>>> import numpy as np
>>> np.set_printoptions(suppress=True, linewidth=160)
>>> rnd = lambda a: np.round(a, 1) + 0
>>> Y = np.array([[0, 2, 1], [0, 0, 1], [0, 2, 1]])
>>> mat = Y - Y.T
>>> mat
array([[ 0,  2,  1],
       [-2,  0, -1],
       [-1,  1,  0]])
>>> left, sigma, Vt = np.linalg.svd(mat)
>>> print(np.argmax(sigma[:-1] / (sigma[1:] + 1e-6)) + 1)
2
>>> Y = left[:, :2] @ np.diag(sigma[:2]) @ Vt[:2]
>>> np.linalg.matrix_rank(Y)
np.int64(2)
>>> rnd(np.linalg.norm(mat - Y, 2)), rnd(sigma[2])
(np.float64(0.0), np.float64(0.0))
>>> rnd(np.linalg.norm(mat - Y) / np.linalg.norm(mat))
np.float64(0.0)
>>> np.linalg.matrix_rank(mat, rtol=0.05)
np.int64(2)
>>> J = np.tril(np.array([[1, 0, 0], [-1, -1, -1], [1, 2, -1]]), -1) + np.eye(3, dtype=int)
>>> J
array([[ 1,  0,  0],
       [-1,  1,  0],
       [ 1,  2,  1]])
>>> x = np.array([-1, -3, 3])
>>> h1 = np.maximum(J @ x, 0)
>>> print(np.flatnonzero(h1 > 1e-9))
[]
>>> J * (h1 > 1e-9)[:, None]
array([[0, 0, 0],
       [0, 0, 0],
       [0, 0, 0]])
>>> np.maximum(J @ (3 * x), 0)
array([0, 0, 0])
>>> ev, evecs = np.linalg.eig(J)
>>> np.prod(ev)
np.float64(1.0)
>>> rnd(np.sort(np.linalg.eigvals(J @ J)))
array([1., 1., 1.])
>>> rnd(np.sort(np.linalg.eigvals(J.T)))
array([1., 1., 1.])
>>> Y = np.array([[1, 2], [-2, 3]])
>>> W2 = np.kron(Y, J)
>>> W2
array([[ 1,  0,  0,  2,  0,  0],
       [-1,  1,  0, -2,  2,  0],
       [ 1,  2,  1,  2,  4,  2],
       [-2,  0,  0,  3,  0,  0],
       [ 2, -2,  0, -3,  3,  0],
       [-2, -4, -2,  3,  6,  3]])
>>> np.linalg.matrix_rank(W2)
np.int64(6)
>>> Y = np.array([[4, 4, 1, 0], [3, 2, 5, 0], [5, 4, 2, 1], [1, 3, 3, 0]])
>>> W0 = np.triu(Y, 1)
>>> W0
array([[0, 4, 1, 0],
       [0, 0, 5, 0],
       [0, 0, 0, 1],
       [0, 0, 0, 0]])
>>> theta = np.radians(135)
>>> Rm = np.eye(4)
>>> Rm[1, 1] = Rm[3, 3] = np.cos(theta)
>>> Rm[1, 3], Rm[3, 1] = -np.sin(theta), np.sin(theta)
>>> rnd(Rm)
array([[ 1. ,  0. ,  0. ,  0. ],
       [ 0. , -0.7,  0. , -0.7],
       [ 0. ,  0. ,  1. ,  0. ],
       [ 0. ,  0.7,  0. , -0.7]])
>>> Y = W0 @ Rm.T
>>> rnd(np.linalg.det(Rm)), rnd(np.trace(Rm))
(np.float64(1.0), np.float64(0.6))
>>> print(rnd(np.abs(Y - W0).max(axis=0)))
[0.  6.8 0.  2.8]
>>> rnd(np.linalg.svd(W0, compute_uv=False)), rnd(np.linalg.svd(Y, compute_uv=False))
(array([5.2, 3.8, 1. , 0. ]), array([5.2, 3.8, 1. , 0. ]))
>>> rnd(np.linalg.svd(Rm, compute_uv=False))
array([1., 1., 1., 1.])
>>> rnd(Rm @ Rm.T)
array([[1., 0., 0., 0.],
       [0., 1., 0., 0.],
       [0., 0., 1., 0.],
       [0., 0., 0., 1.]])
>>> rnd(np.linalg.pinv(Rm))
array([[ 1. ,  0. ,  0. ,  0. ],
       [ 0. , -0.7,  0. ,  0.7],
       [ 0. ,  0. ,  1. ,  0. ],
       [ 0. , -0.7,  0. , -0.7]])
>>> rnd(np.sort(np.linalg.eigvals(W0)))
array([0., 0., 0., 0.])
>>> x = np.array([9, 6, 2, 2])
>>> h1 = np.maximum(W0 @ x, 0)
>>> rnd(np.tanh(W0 @ x))
array([1., 1., 1., 0.])
>>> print(np.maximum(W0 @ (3 * x), 0))
[78 30  6  0]
>>> np.maximum(W0 @ x, 0) - np.maximum(-W0 @ x, 0)
array([26, 10,  2,  0])
>>> h1
array([26, 10,  2,  0])
>>> np.flatnonzero(h1 > 1e-9)
array([0, 1, 2])
>>> W1 = np.array([[1, 3, 1], [2, 0, -1], [1, -2, 3], [-3, 1, -2]])
>>> coef = np.array([3, -1, -2])
>>> H = np.maximum(W0 @ W1 + coef, 0)
>>> (H > 0).astype(int)
array([[1, 0, 0],
       [1, 0, 1],
       [0, 0, 0],
       [1, 0, 0]])
>>> rnd((H > 0).mean(axis=0))
array([0.8, 0. , 0.2])
>>> np.linalg.matrix_rank(H)
np.int64(2)
>>> W2 = np.array([[0, 5, 2], [4, 1, 1], [2, 3, 4]])
>>> (H @ W2).round(6).argmax(axis=1)
array([1, 1, 0, 1])
>>> W1 @ W2
array([[ 14,  11,   9],
       [ -2,   7,   0],
       [ -2,  12,  12],
       [  0, -20, -13]])
>>> E = np.load("run17.npy")
>>> E
array([[3., 1.],
       [1., 3.]])
>>> x = np.ones(2)
>>> for _ in range(4):
...     x = E @ x
...     x /= np.linalg.norm(x)
...     print(round(x @ E @ x, 1))
... 
4.0
4.0
4.0
4.0
>>> rnd(np.linalg.eigvalsh(E)[-1])
np.float64(4.0)
>>> rnd(x)
array([0.7, 0.7])
>>> data = np.load("arr.npy")
>>> rnd(data)
array([[-0.1,  2. ,  0.3],
       [-0.9, -0.3,  1.7],
       [ 1.8,  0. ,  0.9]])
>>> rng = np.random.default_rng(567262)
>>> z = rng.permutation(3)
>>> Y = data[:, z] * rng.choice([-1, 1], 3)
>>> print(rnd(Y))
[[ 0.1  2.  -0.3]
 [ 0.9 -0.3 -1.7]
 [-1.8  0.  -0.9]]
>>> left, _, Vt = np.linalg.svd(data.T @ Y)
>>> rnd(left @ Vt)
array([[-1.,  0.,  0.],
       [ 0.,  1.,  0.],
       [ 0.,  0., -1.]])
>>> print(rnd(np.linalg.lstsq(data, Y)[0]))
[[-1.  0.  0.]
 [ 0.  1.  0.]
 [ 0.  0. -1.]]
